$ python -q
>>> import numpy as np
>>> np.set_printoptions(precision=3, suppress=True, linewidth=160, sign=" ")
>>> K = np.load("sample10.npy")
>>> K
array([[  0.877, -12.361,   4.784,  -3.21 ,  -1.744,  -5.232,  -3.296],
       [  9.647,   7.931,   7.061,  -1.978,  -6.196,   0.871,  -1.476],
       [-10.86 ,   3.033,  13.005,   4.666,  -5.432,   3.454,   1.575],
       [  4.62 ,  -6.846,  -0.604,   3.713,   4.594,   9.622,   4.296],
       [  3.528,   0.381,   5.044,  -6.642,   4.452,  -5.464,   8.357],
       [  6.099,  -0.634,   2.86 ,  10.745,   1.888,  -8.986,   2.806]])
>>> np.round(np.linalg.norm(K) ** 2 / np.linalg.norm(K, 2) ** 2, 3)
np.float64(3.777)
>>> round(float(np.linalg.norm(K, 2)), 3)
20.0
>>> round(np.linalg.norm(K, "nuc"), 3)
np.float64(93.711)
>>> np.round(np.linalg.norm(K[2] - K[5]), 3)
np.float64(25.51)
>>> np.linalg.norm(K, axis=1).argmax()
np.int64(2)
>>> A2 = K / np.linalg.norm(K, axis=1)
Traceback (most recent call last):
  File "<python-input-9>", line 1, in <module>
    A2 = K / np.linalg.norm(K, axis=1)
         ~~^~~~~~~~~~~~~~~~~~~~~~~~~~~
ValueError: operands could not be broadcast together with shapes (6,7) (6,) 
>>> A2 = K / np.linalg.norm(K, axis=1, keepdims=True)
>>> G = A2 @ A2.T
>>> G[3]
array([ 0.006, -0.206, -0.167,  1.   , -0.049,  0.021])
>>> (G - 2 * np.eye(6)).round(6).argmax(axis=1)
array([ 4,  4,  1,  5,  5,  4])
>>> (np.abs(G) > 0.9).astype(int)
array([[ 1,  0,  0,  0,  0,  0],
       [ 0,  1,  0,  0,  0,  0],
       [ 0,  0,  1,  0,  0,  0],
       [ 0,  0,  0,  1,  0,  0],
       [ 0,  0,  0,  0,  1,  0],
       [ 0,  0,  0,  0,  0,  1]])
>>> rng = np.random.default_rng(5827)
>>> A2 = K + rng.integers(-2, 3, (6, 2)) @ rng.integers(-2, 3, (2, 7))
>>> A2
array([[  1.877, -14.361,   2.784,  -1.21 ,  -1.744,  -3.232,  -3.296],
       [ 13.647,   7.931,   5.061,  -1.978,  -6.196,   2.871,  -1.476],
       [-12.86 ,  -0.967,  11.005,   8.666,  -5.432,   5.454,   1.575],
       [  1.62 ,  -4.846,   2.396,   1.713,   4.594,   6.622,   4.296],
       [  2.528,   2.381,   7.044,  -8.642,   4.452,  -7.464,   8.357],
       [  4.099,   3.366,   6.86 ,   6.745,   1.888, -12.986,   2.806]])
>>> np.round(np.linalg.svd(A2 - K, compute_uv=False), 3) + 0
array([ 13.041,   5.91 ,   0.   ,   0.   ,   0.   ,   0.   ])
>>> A2 - K
array([[ 1., -2., -2.,  2.,  0.,  2.,  0.],
       [ 4.,  0., -2.,  0.,  0.,  2.,  0.],
       [-2., -4., -2.,  4.,  0.,  2.,  0.],
       [-3.,  2.,  3., -2.,  0., -3.,  0.],
       [-1.,  2.,  2., -2.,  0., -2.,  0.],
       [-2.,  4.,  4., -4.,  0., -4.,  0.]])
>>> u = np.array([3, 0, 1])
>>> np.cross(A2[4, :3], A2[3, :3])
array([ 39.84 ,   5.354, -16.108])
>>> np.polyval(u, A2[4])
array([  20.172,   18.007,  149.854,  225.052,   60.461,  168.134,  210.518])
>>> np.correlate(A2[4], A2[3], "full")
array([ 10.86 ,  26.969,  57.642,  24.788,   4.394, -36.765,   1.558, -22.308,  89.564, -39.143,  63.406, -52.59 ,  13.538])
>>> np.round(np.linalg.norm(K), 3)
np.float64(38.867)
>>> np.abs(K).max()
np.float64(13.005)
>>> K.sum(axis=1)
array([-20.182,  15.86 ,   9.441,  19.395,   9.656,  14.778])
>>> K.shape
(6, 7)
>>> np.count_nonzero(K)
np.int64(42)
>>> np.linalg.matrix_rank(K)
np.int64(6)
>>> K.sum(axis=0)
array([13.911, -8.496, 32.15 ,  7.294, -2.438, -5.735, 12.262])
>>> feats = np.load("x.npy")
>>> feats
array([[  3,   9,   3,   6],
       [  9,  27,   9,  18],
       [  2,   6,   2,   4],
       [  1,   3,   1,   2],
       [  6,  18,   6,  12],
       [  2,   6,   2,   4],
       [  3,   9,   3,   6],
       [  4,  12,   4,   8]])
>>> left, sigma, vt = np.linalg.svd(feats)
>>> np.argmax(sigma[:-1] / (sigma[1:] + 1e-6)) + 1
np.int64(1)
>>> A2 = left[:, :1] @ np.diag(sigma[:1]) @ vt[:1]
>>> round(float(np.abs(feats - A2).max()), 3)
0.0
>>> np.linalg.matrix_rank(A2)
np.int64(1)
